>>> import numpy as np
>>> from numpy import linalg as LA
>>> np.set_printoptions(suppress=True, linewidth=120)
>>> E = np.load("arr.npy")
>>> E
array([[ 0,  0,  0,  0,  0,  0,  0,  0,  1,  0,  0,  0,  0],
       [ 0,  0, -1,  0, -1, -1, -2,  0,  1,  1,  0, -2, -1],
       [ 0,  0, -2,  0,  0,  0, -1,  2,  0,  2,  0,  0, -1],
       [ 0,  0,  0,  2,  0, -2,  0,  0,  0, -2,  0,  0,  0],
       [ 0, -2,  0,  1,  0,  0,  0,  0,  0,  2,  0, -2,  0],
       [ 0,  0,  0,  0,  0,  0, -1,  0,  0,  0,  0,  2,  0],
       [ 1,  0,  0,  0,  0, -2,  0, -1,  0,  0,  0,  0, -2],
       [ 0,  0,  0,  0,  1,  0,  0,  0,  0,  0,  0,  0,  0],
       [ 0, -2, -2,  0,  0,  0,  2,  1, -2, -2,  0,  0,  0]])
>>> gram = E.T @ E
>>> np.round(LA.svd(E, compute_uv=False) ** 2, 3)
array([29.344, 20.626, 16.782, 11.247,  5.583,  4.051,  1.926,  0.773,  0.667])
>>> np.allclose(gram, gram.T)
True
>>> LA.matrix_rank(gram)
np.int64(9)
>>> m1 = np.load("block16.npy")
>>> m1
array([[-6, -6, -2, -2, -5],
       [ 0,  0,  4,  4,  1],
       [-3, -3,  1,  1, -2],
       [-3, -3,  1,  1, -2],
       [-3, -3,  1,  1, -2],
       [ 2,  2,  6,  6,  3],
       [ 3,  3,  7,  7,  4],
       [ 0,  0,  4,  4,  1],
       [-1, -1,  3,  3,  0],
       [-6, -6, -2, -2, -5],
       [-7, -7, -3, -3, -6],
       [ 0,  0,  4,  4,  1],
       [-1, -1,  3,  3,  0]])
>>> cen = m1 - m1.mean(axis=0)
>>> left, sigma, Vt = LA.svd(cen, full_matrices=False)
>>> np.searchsorted(np.cumsum(sigma ** 2) / (sigma ** 2).sum(), 0.9) + 1
np.int64(1)
>>> np.abs(left[:, 0]).argmax()
np.int64(10)
>>> np.round(sigma ** 2 / (sigma ** 2).sum(), 3) + 0
array([1., 0., 0., 0., 0.])
>>> np.abs(Vt[0]).argmax()
np.int64(0)
